% python3 -q
>>> import numpy as np
>>> from numpy import linalg as LA
>>> np.set_printoptions(suppress=True, linewidth=100)
>>> def rnd(a):
...     return np.round(a, 3) + 0
... 
>>> arr = np.diag(np.array([2, -3, 2, -1]))
>>> arr
array([[ 2,  0,  0,  0],
       [ 0, -3,  0,  0],
       [ 0,  0,  2,  0],
       [ 0,  0,  0, -1]])
>>> rnd(LA.det(arr))
np.float64(12.0)
>>> np.flatnonzero(LA.matrix_power((arr != 0) + (arr.T != 0) + np.eye(4), 4)[3])
array([3])
>>> (LA.matrix_power((arr != 0) + (arr.T != 0) + np.eye(4), 4) > 0).astype(int)
array([[1, 0, 0, 0],
       [0, 1, 0, 0],
       [0, 0, 1, 0],
       [0, 0, 0, 1]])
>>> arr @ arr
array([[4, 0, 0, 0],
       [0, 9, 0, 0],
       [0, 0, 4, 0],
       [0, 0, 0, 1]])
>>> rng = np.random.default_rng(189645)
>>> idx = rng.permutation(4)
>>> idx
array([0, 3, 1, 2])
>>> other = arr[idx][:, idx]
>>> rnd(LA.det(other)), rnd(LA.det(arr[idx]))
(np.float64(12.0), np.float64(12.0))
>>> np.trace(other)
np.int64(0)
>>> other
array([[ 2,  0,  0,  0],
       [ 0, -1,  0,  0],
       [ 0,  0, -3,  0],
       [ 0,  0,  0,  2]])
>>> ev, vecs = LA.eigh(other)
>>> x0 = np.array([1, -1, -1, 2])
>>> np.abs(other).sum(axis=1).max(), np.abs(ev).max()
(np.int64(3), np.float64(3.0))
>>> rnd(x0 @ other @ x0 / (x0 @ x0)), ev[0], ev[-1]
(np.float64(0.857), np.float64(-3.0), np.float64(2.0))
>>> x0 @ other @ x0
np.int64(6)
>>> rnd(LA.eigvalsh(other[1:, 1:]))
array([-3., -1.,  2.])
>>> ev, vecs = LA.eigh(arr)
>>> x0 = np.array([9, -9, -8, 6])
>>> x0 @ arr @ x0
np.int64(11)
>>> vecs * np.abs(ev) @ vecs.T
array([[2., 0., 0., 0.],
       [0., 3., 0., 0.],
       [0., 0., 2., 0.],
       [0., 0., 0., 1.]])
>>> np.abs(arr).sum(axis=1).max(), np.abs(ev).max()
(np.int64(3), np.float64(3.0))
>>> rnd(x0 @ arr @ x0 / (x0 @ x0)), ev[0], ev[-1]
(np.float64(0.042), np.float64(-3.0), np.float64(2.0))
>>> rnd(LA.eigvalsh(arr[1:, 1:]))
array([-3., -1.,  2.])
>>> W2 = np.array([[2, 0, 1], [5, 2, 0], [4, 2, 5]])
>>> E = (rng.random((17, 3)) < 0.25) @ W2
>>> E
array([[5, 2, 0],
       [5, 2, 0],
       [4, 2, 5],
       [0, 0, 0],
       [0, 0, 0],
       [0, 0, 0],
       [0, 0, 0],
       [9, 4, 5],
       [0, 0, 0],
       [6, 2, 6],
       [7, 2, 1],
       [4, 2, 5],
       [0, 0, 0],
       [2, 0, 1],
       [4, 2, 5],
       [2, 0, 1],
       [0, 0, 0]])
>>> proj = E @ LA.solve(E.T @ E, E.T)
>>> LA.matrix_rank(np.eye(17) - proj)
np.int64(14)
>>> x0 = np.array([-1, 1, -1])
>>> y = E @ x0
>>> y
array([ -3,  -3,  -7,   0,   0,   0,   0, -10,   0, -10,  -6,  -7,   0,  -3,  -7,  -3,   0])
>>> y = y + 0.1 * rng.normal(size=17)
>>> rnd(y)
array([ -2.908,  -2.907,  -6.894,  -0.027,  -0.02 ,  -0.101,   0.185,  -9.971,  -0.033, -10.059,
        -5.78 ,  -7.101,  -0.038,  -3.158,  -7.035,  -2.935,  -0.082])
>>> coef, *_ = LA.lstsq(E, y)
>>> coef.round()
array([-1.,  1., -1.])
>>> rnd(coef)
array([-0.988,  1.029, -1.028])
>>> D = LA.norm(E[:, None] - E[None], axis=-1)
>>> D[6].round(6).argsort(kind="stable")[:4]
array([3, 4, 5, 6])
>>> rnd(LA.norm(E, axis=1))
array([ 5.385,  5.385,  6.708,  0.   ,  0.   ,  0.   ,  0.   , 11.045,  0.   ,  8.718,  7.348,
        6.708,  0.   ,  2.236,  6.708,  2.236,  0.   ])
>>> rnd(LA.norm(E - E.mean(axis=0), axis=1))
array([2.921, 2.921, 3.622, 3.465, 3.465, 3.465, 3.465, 7.593, 3.465, 5.424, 4.339, 3.622, 3.465,
       1.516, 3.622, 1.516, 3.465])
>>> np.unravel_index(D.round(6).argmax(), D.shape)
(np.int64(3), np.int64(7))
>>> (D + 1e9 * np.eye(17)).round(6).argmin(axis=1)
array([ 1,  0, 11,  4,  3,  3,  3,  9,  3,  2,  0,  2,  3, 15,  2, 13,  3])
>>> idx = rng.permutation(3)
>>> other = E[:, idx] * rng.choice([-1, 1], 3)
>>> other
array([[-5,  2,  0],
       [-5,  2,  0],
       [-4,  2, -5],
       [ 0,  0,  0],
       [ 0,  0,  0],
       [ 0,  0,  0],
       [ 0,  0,  0],
       [-9,  4, -5],
       [ 0,  0,  0],
       [-6,  2, -6],
       [-7,  2, -1],
       [-4,  2, -5],
       [ 0,  0,  0],
       [-2,  0, -1],
       [-4,  2, -5],
       [-2,  0, -1],
       [ 0,  0,  0]])
>>> left, _, Vt = LA.svd(E.T @ other)
>>> rnd(left @ Vt)
array([[-1.,  0.,  0.],
       [ 0.,  1.,  0.],
       [ 0.,  0., -1.]])
>>> idx
array([0, 1, 2])
